>>> import numpy as np
>>> np.set_printoptions(precision=4, suppress=True, linewidth=120)
>>> K = np.array([[0.22, -2.19, 1.08, 0.71, 3.97, -7.85],
...     [0.63, -1.62, -1.34, -1.24, 2.39, -3.59],
...     [1.32, -0.93, -3.66, -3.51, 0.31, -1.11],
...     [-0.43, 2.19, 0.59, -0.25, -1.77, 6.61],
...     [0.41, 0.18, -0.88, -0.97, -0.95, -0.26],
...     [0.55, 1.11, -0.47, -1.72, -1.15, 0.8],
...     [0.32, -2.01, 0.2, 0.25, 3.01, -6.41],
...     [0.43, -4.98, -2.22, 0.38, 5.59, -8.69],
...     [-0.03, -1.26, 0.23, 0.7, 1.6, -3.22],
...     [1.57, -1.23, -0.98, -2.51, 1.3, -9.22]])
>>> print(K)
[[ 0.22 -2.19  1.08  0.71  3.97 -7.85]
 [ 0.63 -1.62 -1.34 -1.24  2.39 -3.59]
 [ 1.32 -0.93 -3.66 -3.51  0.31 -1.11]
 [-0.43  2.19  0.59 -0.25 -1.77  6.61]
 [ 0.41  0.18 -0.88 -0.97 -0.95 -0.26]
 [ 0.55  1.11 -0.47 -1.72 -1.15  0.8 ]
 [ 0.32 -2.01  0.2   0.25  3.01 -6.41]
 [ 0.43 -4.98 -2.22  0.38  5.59 -8.69]
 [-0.03 -1.26  0.23  0.7   1.6  -3.22]
 [ 1.57 -1.23 -0.98 -2.51  1.3  -9.22]]
>>> left, sigma, VT = np.linalg.svd(K)
>>> V = VT[:(sigma > 1e-8).sum()]
>>> rng = np.random.default_rng(221118)
>>> x0 = K[0] + -2 * K[4] + rng.integers(2) * np.eye(6)[4]
>>> print(x0)
[-0.6  -2.55  2.84  2.65  5.87 -7.33]
>>> print(np.allclose(V.T @ V @ x0, x0))
True
>>> print(np.diag(V.T @ V))
[0.0908 0.4724 0.7378 0.7778 0.9439 0.9773]
>>> print(np.linalg.matrix_rank(np.vstack([K, x0])))
4
>>> print(round(np.linalg.norm(x0 - V.T @ V @ x0), 4))
0.0
>>> u = np.array([-3, 1, 2, -1, 1, 0, -2, -1, 2, 1, -1, -1, -3, 2, -3])
>>> F = np.array([np.roll(u, i) for i in range(15)])
>>> print(F)
[[-3  1  2 -1  1  0 -2 -1  2  1 -1 -1 -3  2 -3]
 [-3 -3  1  2 -1  1  0 -2 -1  2  1 -1 -1 -3  2]
 [ 2 -3 -3  1  2 -1  1  0 -2 -1  2  1 -1 -1 -3]
 [-3  2 -3 -3  1  2 -1  1  0 -2 -1  2  1 -1 -1]
 [-1 -3  2 -3 -3  1  2 -1  1  0 -2 -1  2  1 -1]
 [-1 -1 -3  2 -3 -3  1  2 -1  1  0 -2 -1  2  1]
 [ 1 -1 -1 -3  2 -3 -3  1  2 -1  1  0 -2 -1  2]
 [ 2  1 -1 -1 -3  2 -3 -3  1  2 -1  1  0 -2 -1]
 [-1  2  1 -1 -1 -3  2 -3 -3  1  2 -1  1  0 -2]
 [-2 -1  2  1 -1 -1 -3  2 -3 -3  1  2 -1  1  0]
 [ 0 -2 -1  2  1 -1 -1 -3  2 -3 -3  1  2 -1  1]
 [ 1  0 -2 -1  2  1 -1 -1 -3  2 -3 -3  1  2 -1]
 [-1  1  0 -2 -1  2  1 -1 -1 -3  2 -3 -3  1  2]
 [ 2 -1  1  0 -2 -1  2  1 -1 -1 -3  2 -3 -3  1]
 [ 1  2 -1  1  0 -2 -1  2  1 -1 -1 -3  2 -3 -3]]
>>> print(np.abs(F).max())
3
>>> print(np.count_nonzero(F))
210
>>> print(F.shape)
(15, 15)
>>> print(F.sum(axis=1))
[-6 -6 -6 -6 -6 -6 -6 -6 -6 -6 -6 -6 -6 -6 -6]
>>> print(np.unravel_index(np.abs(F).argmax(), F.shape))
(np.int64(0), np.int64(0))
>>> print(np.linalg.matrix_rank(F))
15
>>> print(F.sum(axis=0))
[-6 -6 -6 -6 -6 -6 -6 -6 -6 -6 -6 -6 -6 -6 -6]
>>> np.linalg.rank(F)
Traceback (most recent call last):
  File "<python-input-23>", line 1, in <module>
    np.linalg.rank(F)
    ^^^^^^^^^^^^^^
AttributeError: module 'numpy.linalg' has no attribute 'rank'
>>> m1 = np.diag(np.array([-5, 3, 0, 5, 2, 0, -2, -2])) + -2 * np.eye(8, k=1) + -2 * np.eye(8, k=-1)
>>> print(m1)
[[-5. -2.  0.  0.  0.  0.  0.  0.]
 [-2.  3. -2.  0.  0.  0.  0.  0.]
 [ 0. -2.  0. -2.  0.  0.  0.  0.]
 [ 0.  0. -2.  5. -2.  0.  0.  0.]
 [ 0.  0.  0. -2.  2. -2.  0.  0.]
 [ 0.  0.  0.  0. -2.  0. -2.  0.]
 [ 0.  0.  0.  0.  0. -2. -2. -2.]
 [ 0.  0.  0.  0.  0.  0. -2. -2.]]
>>> q, r_ = np.linalg.qr(m1)
>>> print(np.round(q.T @ q, 4) + 0)
[[1. 0. 0. 0. 0. 0. 0. 0.]
 [0. 1. 0. 0. 0. 0. 0. 0.]
 [0. 0. 1. 0. 0. 0. 0. 0.]
 [0. 0. 0. 1. 0. 0. 0. 0.]
 [0. 0. 0. 0. 1. 0. 0. 0.]
 [0. 0. 0. 0. 0. 1. 0. 0.]
 [0. 0. 0. 0. 0. 0. 1. 0.]
 [0. 0. 0. 0. 0. 0. 0. 1.]]
>>> w, V = np.linalg.eigh(m1)
>>> x0 = np.array([1, 3, 0, 2, 0, 0, 3, 3])
>>> print(x0 @ m1 @ x0 / (x0 @ x0), round(float(w[0]), 4), round(float(w[-1]), 4))
-1.3125 -5.5171 6.7084
>>> print(np.round(np.linalg.eigvalsh(m1).min(), 4))
-5.5171
>>> print([round(float(np.linalg.det(m1[:i, :i])), 2) + 0 for i in range(1, 9)])
[-5.0, -19.0, 20.0, 176.0, 272.0, -704.0, 320.0, 2176.0]
>>> x0 = np.array([8, 7, 4, 8, 5, 4, 7, 1])
>>> rhs = m1 @ x0
>>> print(rhs)
[-54.  -3. -30.  22. -14. -24. -24. -16.]
>>> print(np.linalg.solve(m1, -1 * rhs))
[-8. -7. -4. -8. -5. -4. -7. -1.]
>>> print(np.linalg.solve(m1, rhs))
[8. 7. 4. 8. 5. 4. 7. 1.]
>>> print(np.linalg.solve(m1, rhs + m1[:, 2]))
[8. 7. 5. 8. 5. 4. 7. 1.]
>>> feats = np.load("arr.npy")
>>> print(feats)
[[ 3.8078  0.0549  3.8446]
 [ 3.7738  0.0262  4.2237]
 [ 4.1963  0.0236  3.9981]
 [ 4.1051  0.235   4.0425]
 [ 4.4233  0.2488  3.9339]
 [ 4.3456 -0.2725  4.6389]
 [-1.9056  4.0617 -1.7878]
 [-2.4056  3.5256 -2.0313]
 [-2.0687  3.1818 -2.1831]
 [-1.9536  3.9948 -1.3619]
 [-2.2605  3.9067 -2.1397]
 [-2.0075  4.4966 -2.1214]]
>>> cen = feats - feats.mean(axis=0)
>>> V = np.linalg.svd(cen)[2][:2]
>>> B = cen - cen @ V.T @ V
>>> print(round(np.linalg.norm(B) / np.linalg.norm(cen), 4))
0.0419
>>> print(np.linalg.norm(B, axis=1).round(6).argmax())
9
>>> mat = np.load("run17.npy")
>>> print(mat)
[[-0.0597  2.0323  2.9157 -1.1671  0.9322]
 [ 0.1095  1.8945  2.9585 -1.037   0.8739]
 [-0.1966  1.9212  2.9987 -0.8689  1.0465]
 [ 0.2078  1.95    2.959  -1.0989  0.9854]
 [ 0.0278  1.9888  2.8147 -1.1025  0.9415]
 [-0.1477  1.9402  2.8377 -0.9936  0.9929]
 [ 0.051   2.0852  3.0539 -0.947   0.9358]
 [ 0.1432  2.0303  3.0412 -1.2047  1.047 ]
 [-0.0468  1.8332  2.9071 -0.914   0.9174]
 [-0.0513  1.8479  2.8853 -0.9391  1.058 ]
 [ 0.0694  1.9127  2.9977 -0.8985  0.8489]
 [ 3.1592 -1.9214  0.9276 -2.9772 -3.1389]
 [ 2.9289 -2.0955  0.8803 -2.9933 -3.0295]
 [ 2.8489 -2.0808  1.001  -2.9544 -2.9281]
 [ 3.0278 -2.0669  1.0341 -3.0367 -3.1005]
 [ 3.0919 -1.9623  1.0835 -3.0882 -2.932 ]
 [ 3.0103 -2.101   1.1449 -3.0799 -3.1446]
 [ 2.959  -1.8758  0.9836 -3.0622 -3.0235]
 [ 2.9767 -2.0668  1.1294 -3.1289 -3.1095]
 [ 3.1043 -2.0449  0.7852 -2.9923 -2.9503]
 [ 3.1225 -2.0885  0.9239 -3.0742 -3.2367]
 [ 2.9006 -2.1463  0.8899 -3.0302 -2.9014]
 [ 2.1114  3.0047  0.9536  3.065   1.0543]
 [ 2.0214  2.8739  1.0342  2.9447  1.0119]
 [ 2.0711  3.2145  0.9761  2.886   0.9276]
 [ 2.2287  3.0936  0.9609  3.1211  1.0317]
 [ 2.1378  2.9412  1.1017  3.2064  0.7892]
 [ 2.0019  2.9527  0.8871  2.9287  1.0591]
 [ 1.9834  2.7369  0.9069  3.0239  0.9588]
 [ 2.1233  3.1099  0.9767  3.0999  1.1505]
 [ 1.9575  2.9148  0.9811  2.9161  0.8873]
 [ 2.2568  3.0026  1.1732  3.0836  0.9854]
 [ 1.9123  3.0105  1.0163  2.9299  0.9031]]
>>> cen = (mat - mat.mean(axis=0)) / mat.std(axis=0)
>>> print(cen.std(axis=0))
[1. 1. 1. 1. 1.]
>>> beta = np.linalg.lstsq(np.delete(cen, 4, axis=1), cen[:, 4])[0]
>>> print(np.abs(beta).argmax())
1
>>> left, sigma, VT = np.linalg.svd(mat)
>>> print(np.argmax(sigma[:-1] / (sigma[1:] + 1e-6)) + 1)
3
>>> print(sigma)
[21.2647 14.9484 10.5201  0.5538  0.428 ]
>>> B = left[:, :3] @ np.diag(sigma[:3]) @ VT[:3]
>>> print(np.round(np.linalg.norm(mat - B) / np.linalg.norm(mat), 4))
0.025
>>> print(np.linalg.matrix_rank(B))
3
>>> print(np.linalg.matrix_rank(mat, rtol=0.05))
3
>>> print(round(np.linalg.norm(mat - B, 2), 4), np.round(sigma[3], 4))
0.5538 0.5538
>>> W0 = np.load("out6.npy")
>>> print(W0)
[[ 2 10  0  0  1  0  0  2  9 13  6]
 [ 0  0  0  0  0  0  9 17  9  0  0]
 [ 0  0  0  0  0  0  4 14  9  0  0]
 [ 0  0  0  0  0  0  0 11  9  1  0]
 [ 3 14  0  0  3  1  0  0  9 17  9]
 [ 3 14  0  0  3  1  0  0  9 17  9]
 [ 0  0  0  0  0  0  4 14  9  0  0]
 [ 1  6  0  0  0  0  0  5  9  9  3]
 [ 1  6  0  0  0  0  0  5  9  9  3]
 [ 2 10  0  0  1  0  0  2  9 13  6]
 [ 3 14  0  0  3  1  0  0  9 17  9]
 [ 0  0  0  0  0  0  0 11  9  1  0]
 [ 0  0  0  0  0  0  0 11  9  1  0]
 [ 0  0  0  0  0  0  9 17  9  0  0]
 [ 3 14  0  0  3  1  0  0  9 17  9]
 [ 0  0  0  0  0  0  9 17  9  0  0]
 [ 0  0  0  0  0  0  0 11  9  1  0]
 [ 2 10  0  0  1  0  0  2  9 13  6]
 [ 0  2  0  0  0  0  0  8  9  5  0]
 [ 2 10  0  0  1  0  0  2  9 13  6]
 [ 2 10  0  0  1  0  0  2  9 13  6]
 [ 2 10  0  0  1  0  0  2  9 13  6]
 [ 2 10  0  0  1  0  0  2  9 13  6]
 [ 0  0  0  0  0  0  4 14  9  0  0]
 [ 2 10  0  0  1  0  0  2  9 13  6]
 [ 2 10  0  0  1  0  0  2  9 13  6]
 [ 1  6  0  0  0  0  0  5  9  9  3]
 [ 0  0  0  0  0  0  9 17  9  0  0]
 [ 3 14  0  0  3  1  0  0  9 17  9]
 [ 2 10  0  0  1  0  0  2  9 13  6]
 [ 0  0  0  0  0  0  9 17  9  0  0]]
>>> print([round(float(x), 4) for x in np.linalg.svd(W0, compute_uv=False)[:3]])
[92.0932, 58.5969, 12.7758]
>>> B = W0 / np.sqrt((W0 ** 2).mean(axis=1, keepdims=True))
>>> print(B[17])
[0.3338 1.6688 0.     0.     0.1669 0.     0.     0.3338 1.5019 2.1694 1.0013]
>>> print(np.linalg.matrix_rank(B) == np.linalg.matrix_rank(W0))
True
>>> x0 = np.array([3, 2, -1, -1, 2, -2, -1, -2, -3, 3, 1])
>>> h = np.maximum(W0 @ x0, 0)
>>> print(np.flatnonzero(h > 1e-9))
[ 0  4  5  7  8  9 10 14 17 19 20 21 22 24 25 26 28 29]
>>> print(W0.T @ h)
[ 1974  9524     0     0  1530   370     0   960  7326 11966  5922]
>>> print(h)
[42  0  0  0 74 74  0  8  8 42 74  0  0  0 74  0  0 42  0 42 42 42 42  0 42 42  8  0 74 42  0]
>>> print(np.tanh(W0 @ x0))
[ 1. -1. -1. -1.  1.  1. -1.  1.  1.  1.  1. -1. -1. -1.  1. -1. -1.  1. -1.  1.  1.  1.  1. -1.  1.  1.  1. -1.  1.
  1. -1.]
>>> print(np.maximum(W0 @ x0, 0) - np.maximum(-W0 @ x0, 0))
[ 42 -70 -59 -46  74  74 -59   8   8  42  74 -46 -46 -70  74 -70 -46  42 -24  42  42  42  42 -59  42  42   8 -70  74
  42 -70]
>>> A = np.abs(np.array([[2, 1, -1, 0, 1, 0, -2],
...     [0, 2, 0, -2, 0, 0, 1],
...     [-2, -2, 2, 1, 1, 1, 0],
...     [0, -2, 0, -1, 2, -2, 2],
...     [0, 2, 1, -2, -2, -2, -1],
...     [0, -1, -1, 1, -1, 2, 2],
...     [0, -1, -2, -1, -1, 0, 1]])) + np.eye(7)
>>> A = A / A.sum(axis=1, keepdims=True)
>>> print(A)
[[0.375  0.125  0.125  0.     0.125  0.     0.25  ]
 [0.     0.5    0.     0.3333 0.     0.     0.1667]
 [0.2    0.2    0.3    0.1    0.1    0.1    0.    ]
 [0.     0.2    0.     0.2    0.2    0.2    0.2   ]
 [0.     0.1818 0.0909 0.1818 0.2727 0.1818 0.0909]
 [0.     0.1111 0.1111 0.1111 0.1111 0.3333 0.2222]
 [0.     0.1429 0.2857 0.1429 0.1429 0.     0.2857]]
>>> z = rng.permutation(7)
>>> print(z)
[2 3 0 1 5 4 6]
>>> B = A[z][:, z]
>>> print(np.round(np.trace(B), 4))
2.2668
>>> print(np.round(np.linalg.det(B), 4), np.round(np.linalg.det(A[z]), 4))
0.0 -0.0
>>> print((A - A.T) / 2)
[[ 0.      0.0625 -0.0375  0.      0.0625  0.      0.125 ]
 [-0.0625  0.     -0.1     0.0667 -0.0909 -0.0556  0.0119]
 [ 0.0375  0.1     0.      0.05    0.0045 -0.0056 -0.1429]
 [ 0.     -0.0667 -0.05    0.      0.0091  0.0444  0.0286]
 [-0.0625  0.0909 -0.0045 -0.0091  0.      0.0354 -0.026 ]
 [ 0.      0.0556  0.0056 -0.0444 -0.0354  0.      0.1111]
 [-0.125  -0.0119  0.1429 -0.0286  0.026  -0.1111  0.    ]]
>>> A.inv()
Traceback (most recent call last):
  File "<python-input-82>", line 1, in <module>
    A.inv()
    ^^^^^
AttributeError: 'numpy.ndarray' object has no attribute 'inv'
>>> print(np.allclose(A, A.T))
False
>>> M = np.loadtxt("a.csv", delimiter=",")
>>> print(M)
[[ -5.  -5.  -5.  -4.   3.   2.   4.   0.  -1.  -1.   1.  -4.   3.]
 [  0.   2.  -4.   5.  -5.   3.  -3.   4.  -1.   5.  -1.   5.  -3.]
 [ -2.   0.  -3.  -2.   2.  -2.  -2.  -4.   3.   4.  -5.   1.  -1.]
 [  4.  -4.  -5.   5.   5.   3.   2.   3.  -4.   1.   1.  -1.   0.]
 [ -4.  -2.   2.  -3.   5.  -1.   5.  -2.  -3.  -2.  -1.  -5.  -2.]
 [ -4.   0.  -4.  -4.  -2.   2.  -1.  -3.  -2.   4.   5.   4.   2.]
 [ -5.   2.  -1.   5.   3.   3.   4.   1.   0.   0.  -5.  -3.  -1.]
 [ -5.   1. -17.  11. -12.  11.  -5.  12.  -4.  14.  -2.  11.  -6.]]
>>> B = np.array([[-2, 1, -5],
...     [-1, -4, 2],
...     [-4, -5, 2],
...     [-5, -2, 1],
...     [-5, -4, 5],
...     [-2, -5, 0],
...     [4, -3, -4],
...     [-3, -1, -3],
...     [4, 2, 2],
...     [3, -3, 2],
...     [-2, -4, -5],
...     [-1, -1, 2],
...     [1, 4, -5]])
>>> print(np.einsum("ik,kj->ji", M, B))
[[ 50. -11.  56. -55.   7.  47.  -9.  17.]
 [ 27. -18.  38. -23. -27.  -4. -39. -27.]
 [-32.  14.  78. -38.  23. -12.  52.  10.]]
>>> print(np.einsum("ij,ij->i", M, M))
[ 148.  165.   97.  148.  131.  131.  125. 1243.]
>>> W = np.array([[0, 0, 2], [1, 1, 1], [2, 3, 0], [1, 1, 1], [1, 0, 2], [2, 2, 1]])
>>> beta = np.array([3, 4, 3])
>>> H = np.maximum(K @ W + beta, 0)
>>> print(H)
[[ 0.    0.    2.05]
 [ 0.    0.    2.59]
 [ 0.    0.    0.71]
 [17.57 20.93  7.15]
 [ 0.    0.05  0.87]
 [ 1.9   3.58  1.99]
 [ 0.    0.    1.49]
 [ 0.    0.    1.75]
 [ 0.    0.    2.36]
 [ 0.    0.    0.  ]]
>>> print(np.linalg.matrix_rank(H))
3
>>> print((H > 0).mean(axis=0))
[0.2 0.3 0.9]
>>> C = np.array([[1, 0, 3], [2, -2, 0], [-1, 3, -3]])
>>> print((H @ C).round(6).argmax(axis=1))
[1 1 1 0 1 0 1 1 1 0]
